$ python -q
>>> import numpy as np
>>> from numpy import linalg as LA
>>> np.set_printoptions(precision=2, suppress=True, linewidth=140, floatmode="fixed")
>>> rnd = lambda a: np.round(a, 2) + 0
>>> rng = np.random.default_rng(2404)
>>> K = np.array([[-6, 6, -6, 3, 2, 9, -3, -8, 8],
...     [-3, -5, 3, 9, -7, -1, -3, 7, -4],
...     [-9, 9, 7, -2, -4, 2, -8, -9, -4],
...     [-9, 0, 2, 4, 9, -4, 6, 3, -7],
...     [-6, -7, -8, -3, -5, -5, -8, 5, -7],
...     [-5, 6, 1, -6, 6, 1, -3, 4, -8],
...     [-1, 9, 8, 8, 6, 8, 8, -3, 0],
...     [-8, 2, 8, 1, -9, 1, 5, -5, -1],
...     [3, -4, -1, -1, 6, -1, 8, -3, -7],
...     [3, -1, 9, 9, 4, 1, 6, 2, -3],
...     [2, 4, -8, -5, -8, -7, 5, -1, 5]]) * (rng.random((11, 9)) < 0.3)
>>> K
array([[ 0,  0, -6,  0,  0,  0,  0,  0,  0],
       [ 0, -5,  0,  0,  0,  0,  0,  0, -4],
       [ 0,  0,  0, -2,  0,  0,  0,  0, -4],
       [ 0,  0,  0,  0,  9, -4,  0,  0,  0],
       [-6, -7,  0,  0, -5,  0,  0,  0,  0],
       [ 0,  6,  0,  0,  0,  0,  0,  0, -8],
       [-1,  0,  0,  0,  6,  0,  8,  0,  0],
       [ 0,  2,  8,  0, -9,  0,  0,  0,  0],
       [ 0,  0, -1,  0,  0,  0,  0,  0,  0],
       [ 0,  0,  0,  0,  0,  1,  0,  2, -3],
       [ 0,  4, -8,  0,  0,  0,  0, -1,  0]])
>>> r0, v = K[4], K[10]
>>> r0 @ r0
np.int64(110)
>>> pr = (r0 @ v) / (r0 @ r0) * r0
>>> LA.matrix_rank(np.outer(r0, v))
np.int64(1)
>>> rnd(LA.norm(r0 + v) ** 2 + LA.norm(r0 - v) ** 2)
np.float64(382.0)
>>> rnd((v - pr) @ r0)
np.float64(0.0)
>>> blk = np.stack([K, 4 * K, K[::-1]])
>>> blk.sum(axis=0)
array([[  0,   4, -38,   0,   0,   0,   0,  -1,   0],
       [  0, -25,   0,   0,   0,   1,   0,   2, -23],
       [  0,   0,  -1, -10,   0,   0,   0,   0, -20],
       [  0,   2,   8,   0,  36, -20,   0,   0,   0],
       [-31, -35,   0,   0, -19,   0,   8,   0,   0],
       [  0,  36,   0,   0,   0,   0,   0,   0, -48],
       [-11,  -7,   0,   0,  25,   0,  40,   0,   0],
       [  0,  10,  40,   0, -36,  -4,   0,   0,   0],
       [  0,   0,  -5,  -2,   0,   0,   0,   0,  -4],
       [  0,  -5,   0,   0,   0,   5,   0,  10, -19],
       [  0,  20, -46,   0,   0,   0,   0,  -5,   0]])
>>> LA.matrix_rank(blk.reshape(3, -1))
np.int64(2)
>>> P = K @ LA.solve(K.T @ K, K.T)
>>> rnd(LA.eigvalsh(P))
array([0.00, 0.00, 1.00, 1.00, 1.00, 1.00, 1.00, 1.00, 1.00, 1.00, 1.00])
>>> rnd(P @ K[:, 4])
array([ 0.00,  0.00,  0.00,  9.00, -5.00,  0.00,  6.00, -9.00,  0.00,  0.00,  0.00])
>>> LA.matrix_rank(np.eye(11) - P)
np.int64(2)
